% python3 -q
>>> import numpy as np
>>> np.set_printoptions(precision=3, suppress=True, linewidth=160, sign=" ")
>>> arr = np.loadtxt("block4.csv", delimiter=",")
>>> arr
array([[ 15.639,  -5.512, -10.534,  11.808,  14.23 ,  12.026, -15.825,   0.102],
       [  8.615,  -2.531,  -5.501,   6.464,   7.688,   6.372,  -8.279,  -0.093],
       [ -7.746,   2.563,   5.451,  -6.353,  -6.627,  -6.082,   8.155,   0.091],
       [-20.196,   6.754,  13.373, -15.587, -17.647, -15.518,  20.411,  -0.17 ],
       [ -0.007,   0.017,   0.366,  -0.07 ,  -0.027,  -0.147,  -0.204,  -0.026],
       [  3.019,  -1.335,  -1.491,   2.695,   3.061,   2.44 ,  -3.252,  -0.084],
       [ -7.77 ,   2.611,   5.069,  -6.38 ,  -6.722,  -6.186,   7.826,   0.429],
       [ 17.477,  -5.389, -11.225,  13.179,  15.308,  13.384, -17.652,  -0.629],
       [-13.015,   4.687,   7.731, -10.201, -11.549,  -9.806,  12.586,  -0.1  ],
       [ -3.748,   1.641,   2.919,  -3.284,  -3.069,  -2.431,   2.917,   0.096],
       [ -8.841,   2.715,   5.693,  -6.566,  -7.378,  -7.201,   7.795,  -0.22 ],
       [  2.025,  -0.118,  -1.705,   1.716,   1.954,   2.068,  -1.9  ,  -0.144],
       [ -3.258,   1.424,   2.559,  -2.393,  -3.511,  -3.162,   3.514,  -0.517],
       [ -6.024,   1.861,   3.603,  -4.513,  -5.187,  -4.186,   5.954,   0.104],
       [ 19.754,  -6.35 , -12.901,  14.456,  17.335,  14.726, -18.935,  -0.475],
       [-13.544,   4.189,   9.722, -10.333, -11.409, -10.197,  12.907,  -0.078],
       [  2.678,  -1.096,  -1.793,   1.931,   2.048,   2.285,  -2.004,   0.085],
       [ -3.006,   1.483,   2.609,  -2.797,  -2.774,  -2.571,   4.424,  -0.114],
       [  3.182,  -0.425,  -1.938,   2.759,   3.197,   2.718,  -3.435,  -0.367],
       [ -0.418,  -0.061,  -0.032,  -0.33 ,  -0.752,   0.099,   0.443,   0.679],
       [  2.3  ,  -0.194,  -2.323,   1.77 ,   2.259,   2.235,  -2.963,   0.288],
       [  0.476,  -0.202,   0.066,   0.349,   0.77 ,  -0.172,  -0.733,  -0.063],
       [  6.34 ,  -1.958,  -3.717,   4.473,   5.202,   4.35 ,  -6.038,  -0.059],
       [  7.035,  -2.346,  -4.5  ,   5.562,   5.535,   5.924,  -6.419,  -0.22 ],
       [  2.048,  -0.984,  -1.352,   1.535,   2.144,   2.14 ,  -1.665,  -0.244],
       [  3.071,  -1.618,  -2.367,   2.689,   3.418,   2.386,  -3.826,   0.   ],
       [ -4.335,   1.658,   2.721,  -3.451,  -3.56 ,  -3.534,   4.071,   0.236],
       [ -3.233,   1.047,   2.147,  -3.035,  -3.068,  -2.32 ,   3.135,   0.234],
       [ -8.58 ,   2.551,   5.572,  -6.004,  -7.679,  -6.023,   8.112,   0.336],
       [  5.349,  -2.175,  -3.759,   4.597,   5.062,   4.409,  -5.722,  -0.149],
       [  3.755,  -1.289,  -2.502,   2.956,   3.585,   3.034,  -4.249,   0.218],
       [-16.826,   5.537,  11.376, -12.597, -14.739, -13.209,  16.201,   0.11 ]])
>>> np.round(np.linalg.norm(arr, 2) / np.linalg.norm(arr), 3)
np.float64(0.999)
>>> other = np.c_[arr[:, :5] @ np.array([[1, 2, 0, 2, 0],
...     [2, 2, 2, 2, 1],
...     [0, 2, 0, 0, 2],
...     [1, 2, 0, 0, 1],
...     [2, 0, 1, 1, 0]]), np.array([3, 1, 3, 4, 4, 5, 3, 5, 3, 2, 4, 5, 5, 2, 5, 2, 5, 1, 0, 2, 1, 3, 1, 0, 5, 2, 2, 4, 3, 2, 5, 2])]
>>> other
array([[ 44.883,  22.802,   3.206,  34.484, -14.772,   3.   ],
       [ 25.393,  14.094,   2.626,  19.856,  -7.069,   1.   ],
       [-22.227, -12.17 ,  -1.501, -16.993,   7.112,   3.   ],
       [-57.569, -31.312,  -4.139, -44.531,  17.913,   4.   ],
       [ -0.097,   0.612,   0.007,  -0.007,   0.679,   4.   ],
       [  9.166,   5.776,   0.391,   6.429,  -1.622,   5.   ],
       [-22.372, -12.94 ,  -1.5  , -17.04 ,   6.369,   3.   ],
       [ 50.494,  28.084,   4.53 ,  39.484, -14.66 ,   5.   ],
       [-36.94 , -21.596,  -2.175, -28.205,   9.948,   3.   ],
       [ -9.888,  -4.944,   0.213,  -7.283,   4.195,   2.   ],
       [-24.733, -13.998,  -1.948, -19.63 ,   7.535,   4.   ],
       [  7.413,   3.836,   1.718,   5.768,  -1.812,   5.   ],
       [ -9.825,  -3.336,  -0.663,  -7.179,   4.149,   5.   ],
       [-17.189, -10.146,  -1.465, -13.513,   4.554,   2.   ],
       [ 56.18 ,  29.918,   4.635,  44.143, -17.696,   5.   ],
       [-38.317, -19.932,  -3.031, -30.119,  13.3  ,   2.   ],
       [  6.513,   3.44 ,  -0.144,   5.212,  -2.751,   5.   ],
       [ -8.385,  -3.422,   0.192,  -5.82 ,   3.904,   1.   ],
       [ 11.485,   7.156,   2.347,   8.711,  -1.542,   0.   ],
       [ -2.374,  -1.682,  -0.874,  -1.71 ,  -0.455,   2.   ],
       [  8.2  ,   3.106,   1.871,   6.471,  -3.07 ,   1.   ],
       [  1.961,   1.378,   0.366,   1.318,   0.279,   3.   ],
       [ 17.301,  10.276,   1.286,  13.966,  -4.919,   1.   ],
       [ 18.975,  11.502,   0.843,  14.913,  -5.784,   0.   ],
       [  5.903,   2.494,   0.176,   4.272,  -2.153,   5.   ],
       [  9.36 ,   3.55 ,   0.182,   6.324,  -3.663,   2.   ],
       [-11.59 ,  -6.814,  -0.244,  -8.914,   3.649,   2.   ],
       [-10.31 ,  -6.148,  -0.974,  -7.44 ,   2.306,   4.   ],
       [-24.84 , -12.922,  -2.577, -19.737,   7.691,   3.   ],
       [ 15.72 ,   8.024,   0.712,  11.41 ,  -5.096,   2.   ],
       [ 11.303,   5.84 ,   1.007,   8.517,  -3.337,   5.   ],
       [-47.827, -25.02 ,  -3.665, -37.317,  15.692,   2.   ]])
>>> np.round(np.linalg.lstsq(arr, other[:, 0])[0], 3) + 0
array([ 1.,  2.,  0.,  1.,  2.,  0.,  0.,  0.])
>>> vec = np.array([1, 1, 1, 1, -4, 4, 4, 4])
>>> y = arr @ vec
>>> np.linalg.lstsq(arr, y)[0]
array([ 1.,  1.,  1.,  1., -4.,  4.,  4.,  4.])
>>> np.round(np.linalg.pinv(arr) @ arr, 3) + 0
array([[ 1.,  0.,  0.,  0.,  0.,  0.,  0.,  0.],
       [ 0.,  1.,  0.,  0.,  0.,  0.,  0.,  0.],
       [ 0.,  0.,  1.,  0.,  0.,  0.,  0.,  0.],
       [ 0.,  0.,  0.,  1.,  0.,  0.,  0.,  0.],
       [ 0.,  0.,  0.,  0.,  1.,  0.,  0.,  0.],
       [ 0.,  0.,  0.,  0.,  0.,  1.,  0.,  0.],
       [ 0.,  0.,  0.,  0.,  0.,  0.,  1.,  0.],
       [ 0.,  0.,  0.,  0.,  0.,  0.,  0.,  1.]])
>>> rng = np.random.default_rng(7991)
>>> y = y + 0.05 * rng.normal(size=32)
>>> y
array([-60.257, -31.662,  29.032,  73.8  ,  -0.994, -12.865,  28.65 , -66.738,  46.171,  12.137,  24.068,  -5.818,  11.722,  23.261, -73.113,  46.265,  -4.932,
        16.34 , -13.62 ,   7.006,  -9.272,  -6.203, -22.671, -19.204,  -6.42 , -17.68 ,  13.935,  13.408,  33.939, -22.233, -15.363,  58.824])
>>> c, *_ = np.linalg.lstsq(arr, y)
>>> c
array([ 1.03 ,  0.963,  1.023,  0.943, -4.028,  4.011,  3.968,  3.96 ])
>>> round(float(np.linalg.norm(y - arr @ c)), 3)
0.286
